>>> import numpy as np
>>> np.set_printoptions(suppress=True, linewidth=200)
>>> rd = lambda a: np.round(a, 1) + 0
>>> J = np.load("data.npy")
>>> J
array([[-7,  0,  0,  0,  0,  0,  0],
       [-1, -6,  0,  0,  0,  0,  0],
       [ 4,  2,  5,  0,  0,  0,  0],
       [ 2,  3, -3,  1,  0,  0,  0],
       [ 0, -8, -2,  2, -1,  0,  0],
       [-3, -9, -1,  9,  3, -5,  0],
       [ 6, -2, -8,  3,  9, -9, -2]])
>>> other = np.linalg.inv(J)
>>> (np.abs(other) > 1e-9).astype(int)
array([[1, 0, 0, 0, 0, 0, 0],
       [1, 1, 0, 0, 0, 0, 0],
       [1, 1, 1, 0, 0, 0, 0],
       [1, 1, 1, 1, 0, 0, 0],
       [1, 1, 1, 1, 1, 0, 0],
       [1, 1, 1, 1, 1, 1, 0],
       [1, 1, 1, 1, 1, 1, 1]])
>>> rd(np.linalg.det(J) * np.linalg.det(other))
np.float64(1.0)
>>> left, sig, Vh = np.linalg.svd(J, full_matrices=False)
>>> np.abs(left[:, 0]).round(6).argmax()
np.int64(6)
>>> rd(np.cumsum(sig ** 2) / np.sum(sig ** 2))
array([0.5, 0.8, 0.9, 1. , 1. , 1. , 1. ])
>>> (sig > 1e-8).sum()
np.int64(7)
>>> rd(left.T @ J @ Vh.T)
array([[19.7,  0. ,  0. ,  0. ,  0. ,  0. ,  0. ],
       [ 0. , 14.3,  0. ,  0. ,  0. ,  0. ,  0. ],
       [ 0. ,  0. ,  7.8,  0. ,  0. ,  0. ,  0. ],
       [ 0. ,  0. ,  0. ,  6.4,  0. ,  0. ,  0. ],
       [ 0. ,  0. ,  0. ,  0. ,  4. ,  0. ,  0. ],
       [ 0. ,  0. ,  0. ,  0. ,  0. ,  0.3,  0. ],
       [ 0. ,  0. ,  0. ,  0. ,  0. ,  0. ,  0.1]])
>>> rd(left.T @ left)
array([[1., 0., 0., 0., 0., 0., 0.],
       [0., 1., 0., 0., 0., 0., 0.],
       [0., 0., 1., 0., 0., 0., 0.],
       [0., 0., 0., 1., 0., 0., 0.],
       [0., 0., 0., 0., 1., 0., 0.],
       [0., 0., 0., 0., 0., 1., 0.],
       [0., 0., 0., 0., 0., 0., 1.]])
>>> rd(sig / sig[0])
array([1. , 0.7, 0.4, 0.3, 0.2, 0. , 0. ])
>>> left.shape, sig.shape, Vh.shape
((7, 7), (7,), (7, 7))
>>> rd(sig)
array([19.7, 14.3,  7.8,  6.4,  4. ,  0.3,  0.1])
>>> r0 = np.array([-5, -4, -6, -7, 7, -4, -7])
>>> other = J + np.outer(r0, np.eye(7)[1])
>>> other
array([[ -7.,  -5.,   0.,   0.,   0.,   0.,   0.],
       [ -1., -10.,   0.,   0.,   0.,   0.,   0.],
       [  4.,  -4.,   5.,   0.,   0.,   0.,   0.],
       [  2.,  -4.,  -3.,   1.,   0.,   0.,   0.],
       [  0.,  -1.,  -2.,   2.,  -1.,   0.,   0.],
       [ -3., -13.,  -1.,   9.,   3.,  -5.,   0.],
       [  6.,  -9.,  -8.,   3.,   9.,  -9.,  -2.]])
>>> A = np.load("block15.npy")
>>> A
array([[ 0.7, -1.8, -4.8],
       [ 1. , -2.7, -7.2],
       [ 0.4, -0.9, -2.6],
       [ 0.4, -1. , -2.4],
       [-0.1,  0.1,  0.1],
       [ 0.3, -1. , -2.5],
       [ 0.4, -0.9, -2.4],
       [ 0.3, -0.9, -2.6],
       [ 0.4, -0.9, -2.3],
       [ 0.5, -1.8, -4.8],
       [ 0.1,  0. ,  0.1],
       [ 0.9, -2.7, -7.2],
       [ 0. ,  0.1, -0.1],
       [ 0. , -0.3,  0.2],
       [ 0.4, -0.7, -2.5],
       [-0.1,  0. ,  0.1],
       [ 0.6, -1.8, -4.8],
       [ 0.1,  0.2,  0. ],
       [ 0.4, -0.9, -2.3]])
>>> left, sig, Vh = np.linalg.svd(J)
>>> np.argmax(sig[:-1] / (sig[1:] + 1e-6)) + 1
np.int64(5)
>>> other = left[:, :5] @ np.diag(sig[:5]) @ Vh[:5]
>>> rd(np.linalg.norm(J - other) / np.linalg.norm(J))
np.float64(0.0)
>>> rd(np.linalg.norm(J - other, 2)), rd(sig[5])
(np.float64(0.3), np.float64(0.3))
>>> D = np.linalg.norm(A[:, None] - A[None], axis=-1)
>>> D[13].round(6).argsort(kind="stable")[:4]
array([13, 10, 15,  4])
>>> np.linalg.matrix_rank(D ** 2)
np.int64(5)
>>> rd(np.linalg.norm(A - A.mean(axis=0), axis=1))
array([2.5, 5. , 0.1, 0.1, 2.9, 0.1, 0.1, 0.1, 0.2, 2.4, 2.8, 5. , 2.7, 2.8, 0.2, 2.8, 2.4, 2.8, 0.2])
>>> np.unravel_index(D.round(6).argmax(), D.shape)
(np.int64(1), np.int64(4))
